% python3 -q
>>> import numpy as np
>>> np.set_printoptions(suppress=True, linewidth=200)
>>> tidy = lambda a: np.round(a, 3) + 0
>>> X = np.loadtxt("m.csv", delimiter=",")
>>> X
array([[-0.1, -0.3,  1.9,  0.4,  0.5,  1. ,  1.5, -0.8,  0. ,  0.5,  1.1, -1.1,  0.6,  0.7,  0.8],
       [ 1.8, -1.3,  0.7, -0.1,  0.2,  0.3, -0.7, -0.3,  0.3, -0.1, -0.1,  0.5, -1.1,  0.6, -0.6],
       [ 0.6, -1. ,  0.5, -0.5, -0.5,  0.4,  0.2, -0.2, -0.5,  1. , -1.9,  1.4, -0.1, -0.2,  1.7],
       [ 0.1, -0.3,  1.8,  2.4, -1.3, -0.7,  0.2,  0.6, -0.4,  0.9, -1.9,  1.6,  1.4,  0.9, -1.8],
       [-0.2, -0.2, -0.8, -1.4, -1.1, -1.2,  0.3,  0.2,  0. ,  0.5,  0.5, -0.3,  0.6,  0. , -0.2],
       [-0.5,  0.2,  0.5,  0.1, -0.5, -0.1,  0.9, -0.5,  0.3,  0.4, -2.6,  1.7, -0.5, -0.8, -3. ],
       [ 0.2, -0.7,  2.4,  1.3, -0.6, -0.6,  0.3,  1.3, -1.4,  1.9,  0.3,  0.6, -1.3, -1.1, -1.8],
       [ 0.6, -1.5, -0.7,  0.9, -1.2,  1. , -1.3,  1.1,  0.9, -0.1,  0.3,  0.3, -0.6,  0.2,  1.3],
       [-1.8, -0.2,  0.2, -0.1, -0.4, -0.9, -0.2, -1.2,  1.3,  0.6,  1. ,  0.1,  1. ,  0.6,  1.1],
       [-0.4, -1. ,  0.8,  1.9, -0.9,  0.3,  0.2, -0.6, -2.1,  0.8, -0.1,  1.6,  0.5, -0.4,  1.3],
       [ 1.7, -0.6, -1.7, -0.7,  0.5,  0.1,  0.2,  0.6,  1.3,  0.6,  0.5,  0.1, -0.4,  0.2, -0.2],
       [ 0.4, -0.4,  0.1,  0.6, -0.1,  0.9, -0.3,  0.5,  0.2, -0.3, -1.5,  0.5, -0.1,  0.3, -0.1]])
>>> A2 = np.array([[3, 0],
...     [0, 2],
...     [-3, 3],
...     [-3, -2],
...     [2, 3],
...     [-3, 3],
...     [-3, -2],
...     [-1, 3],
...     [2, 3],
...     [3, 3],
...     [3, -2],
...     [3, -3],
...     [-2, 0],
...     [2, 2],
...     [1, -2]])
>>> tidy(np.einsum("ij->j", X))
array([ 2.4, -7.3,  5.7,  4.8, -5.4,  0.5,  1.3,  0.7, -0.1,  6.7, -4.4,  7. ,  0. ,  1. , -1.5])
>>> np.linalg.matrix_rank(X @ A2)
np.int64(2)
